$ python -q
>>> import numpy as np
>>> np.set_printoptions(suppress=True, linewidth=200)
>>> W0 = np.loadtxt("test1.csv", delimiter=",")
>>> W0
array([[ 6.32, -1.55, -3.17],
       [ 0.23, -0.07, -0.12],
       [-0.81,  0.22,  0.41],
       [ 1.01, -0.23, -0.52],
       [-2.22,  0.57,  1.12],
       [ 9.22, -2.31, -4.6 ],
       [-4.42,  1.12,  2.22],
       [ 1.37, -0.38, -0.69],
       [-4.72,  1.2 ,  2.37],
       [ 5.07, -1.24, -2.57],
       [-4.69,  1.18,  2.34],
       [-2.93,  0.73,  1.46],
       [-1.9 ,  0.45,  0.95],
       [ 4.36, -1.03, -2.21],
       [ 0.48, -0.15, -0.28],
       [ 2.26, -0.56, -1.13],
       [ 4.25, -1.05, -2.15],
       [-7.19,  1.83,  3.6 ],
       [ 1.86, -0.44, -0.94],
       [-1.68,  0.41,  0.84],
       [-0.49,  0.14,  0.28],
       [ 1.31, -0.32, -0.63]])
>>> cent = W0[[9, 12]].astype(float)
>>> for _ in range(7):
...     idx = np.linalg.norm(W0[:, None] - cent, axis=-1).argmin(axis=1)
...     cent = np.array([W0[idx == j].mean(axis=0) for j in range(2)])
... 
>>> idx
array([0, 1, 1, 1, 1, 0, 1, 1, 1, 0, 1, 1, 1, 0, 1, 0, 0, 1, 0, 1, 1, 1])
>>> np.round(cent[1] - cent[0], 2)
array([-6.54,  1.62,  3.29])
>>> cent.round(2)
array([[ 4.76, -1.17, -2.4 ],
       [-1.78,  0.45,  0.89]])
>>> np.abs(cent[1] - cent[0]).argmax()
np.int64(0)
>>> O, R = np.linalg.qr(W0)
>>> round(float(abs(R[0, 0])), 2), round(np.linalg.norm(W0[:, 0]), 2)
(18.37, np.float64(18.37))
>>> np.round(O @ R, 2)
array([[ 6.32, -1.55, -3.17],
       [ 0.23, -0.07, -0.12],
       [-0.81,  0.22,  0.41],
       [ 1.01, -0.23, -0.52],
       [-2.22,  0.57,  1.12],
       [ 9.22, -2.31, -4.6 ],
       [-4.42,  1.12,  2.22],
       [ 1.37, -0.38, -0.69],
       [-4.72,  1.2 ,  2.37],
       [ 5.07, -1.24, -2.57],
       [-4.69,  1.18,  2.34],
       [-2.93,  0.73,  1.46],
       [-1.9 ,  0.45,  0.95],
       [ 4.36, -1.03, -2.21],
       [ 0.48, -0.15, -0.28],
       [ 2.26, -0.56, -1.13],
       [ 4.25, -1.05, -2.15],
       [-7.19,  1.83,  3.6 ],
       [ 1.86, -0.44, -0.94],
       [-1.68,  0.41,  0.84],
       [-0.49,  0.14,  0.28],
       [ 1.31, -0.32, -0.63]])
>>> O.shape, R.shape
((22, 3), (3, 3))
>>> mat = np.loadtxt("case6.csv", delimiter=",")
>>> mat
array([[-1.24,  2.28, -0.65],
       [ 0.02,  1.14, -0.13],
       [ 0.05,  0.55,  0.05],
       [ 0.59, -2.37,  0.49],
       [ 0.91, -2.71,  0.58],
       [ 0.71, -0.44,  0.21],
       [ 0.01, -1.77,  0.33],
       [-0.93,  0.93, -0.2 ],
       [ 1.92, -3.63,  1.  ],
       [ 1.47, -3.37,  0.86],
       [-0.53,  1.72, -0.46],
       [ 0.  ,  0.01,  0.01],
       [ 0.3 , -0.27,  0.08],
       [-1.8 ,  3.63, -0.87],
       [ 0.35, -1.38,  0.35],
       [ 1.51, -2.75,  0.72],
       [ 1.17, -2.38,  0.64],
       [ 0.9 , -1.54,  0.46],
       [ 0.28, -2.06,  0.45],
       [-0.03,  1.27, -0.11],
       [-0.27,  0.34, -0.21],
       [-0.35,  0.89, -0.18],
       [-1.2 ,  1.76, -0.47]])
>>> D = np.linalg.norm(mat[:, None] - mat[None], axis=-1)
>>> np.unravel_index(D.round(6).argmax(), D.shape)
(np.int64(8), np.int64(13))
>>> D[:5, :5].round(2)
array([[0.  , 1.78, 2.27, 5.13, 5.57],
       [1.78, 0.  , 0.62, 3.61, 4.01],
       [2.27, 0.62, 0.  , 3.  , 3.41],
       [5.13, 3.61, 3.  , 0.  , 0.48],
       [5.57, 4.01, 3.41, 0.48, 0.  ]])
>>> np.flatnonzero(D[17] < D.mean() / 2)
array([ 3,  4,  5,  6, 14, 16, 17, 18])
>>> D.shape
(23, 23)
>>> hat = mat @ np.linalg.solve(mat.T @ mat, mat.T)
>>> np.round(np.linalg.eigvalsh(hat), 2) + 0
array([0., 0., 0., 0., 0., 0., 0., 0., 0., 0., 0., 0., 0., 0., 0., 0., 0., 0., 0., 0., 1., 1., 1.])
>>> np.round(np.diag(hat), 2) + 0
array([0.1 , 0.13, 0.23, 0.12, 0.12, 0.09, 0.22, 0.28, 0.21, 0.13, 0.11, 0.  , 0.02, 0.21, 0.07, 0.12, 0.08, 0.06, 0.19, 0.23, 0.13, 0.02, 0.12])
>>> np.round(hat @ mat[:, 2], 2)
array([-0.65, -0.13,  0.05,  0.49,  0.58,  0.21,  0.33, -0.2 ,  1.  ,  0.86, -0.46,  0.01,  0.08, -0.87,  0.35,  0.72,  0.64,  0.46,  0.45, -0.11, -0.21, -0.18, -0.47])
>>> np.round(np.trace(hat), 2)
np.float64(3.0)
>>> theta = np.radians(120)
>>> R = np.eye(3)
>>> R[1, 1] = R[0, 0] = np.cos(theta)
>>> R[1, 0], R[0, 1] = -np.sin(theta), np.sin(theta)
>>> R.round(2)
array([[-0.5 ,  0.87,  0.  ],
       [-0.87, -0.5 ,  0.  ],
       [ 0.  ,  0.  ,  1.  ]])
>>> B = mat @ R.T
>>> np.allclose(mat @ mat.T, B @ B.T)
True
>>> round(float(np.linalg.det(R)), 2), np.round(np.trace(R), 2)
(1.0, np.float64(0.0))
>>> np.allclose(np.linalg.norm(mat, axis=1), np.linalg.norm(B, axis=1))
True
>>> np.round(np.linalg.svd(mat, compute_uv=False), 2), np.round(np.linalg.svd(B, compute_uv=False), 2)
(array([10.72,  1.63,  0.29]), array([10.72,  1.63,  0.29]))
>>> vec = np.array([-3, 2, 0])
>>> 3 - np.linalg.matrix_rank(R - np.eye(3), tol=1e-8)
np.int64(1)
>>> np.round(np.abs(np.linalg.eigvals(R)), 2)
array([1., 1., 1.])
>>> np.round(np.linalg.inv(R), 2)
array([[-0.5 , -0.87, -0.  ],
       [ 0.87, -0.5 ,  0.  ],
       [ 0.  ,  0.  ,  1.  ]])
>>> np.round(np.linalg.det(R), 2)
np.float64(1.0)
>>> m1 = np.loadtxt("layer18.csv", delimiter=",")
>>> m1
array([[-2.26, -3.49, -3.47],
       [-3.58, -0.83, -2.55],
       [-2.98, -2.04, -0.99],
       [-3.6 , -0.8 , -4.35],
       [-3.58, -0.84, -3.84],
       [-4.3 ,  0.6 , -4.11],
       [-4.16,  0.32, -3.87],
       [-4.34,  0.68,  0.04],
       [-1.05, -5.9 , -4.54],
       [-4.58,  1.17, -2.73],
       [-4.48,  0.96, -2.59],
       [-1.87, -4.26, -1.97],
       [-0.37, -7.26, -2.68],
       [ 0.43, -8.86, -3.09],
       [-0.33, -7.35, -4.13],
       [-3.95, -0.09, -2.51],
       [-3.78, -0.44, -1.61],
       [-2.74, -2.51, -2.01]])
>>> cent = m1[[8, 1]].astype(float)
>>> for _ in range(3):
...     idx = np.linalg.norm(m1[:, None] - cent, axis=-1).argmin(axis=1)
...     cent = np.array([m1[idx == j].mean(axis=0) for j in range(2)])
... 
>>> idx
array([0, 1, 1, 1, 1, 1, 1, 1, 0, 1, 1, 0, 0, 0, 0, 1, 1, 1])
>>> np.bincount(idx)
array([ 6, 12])
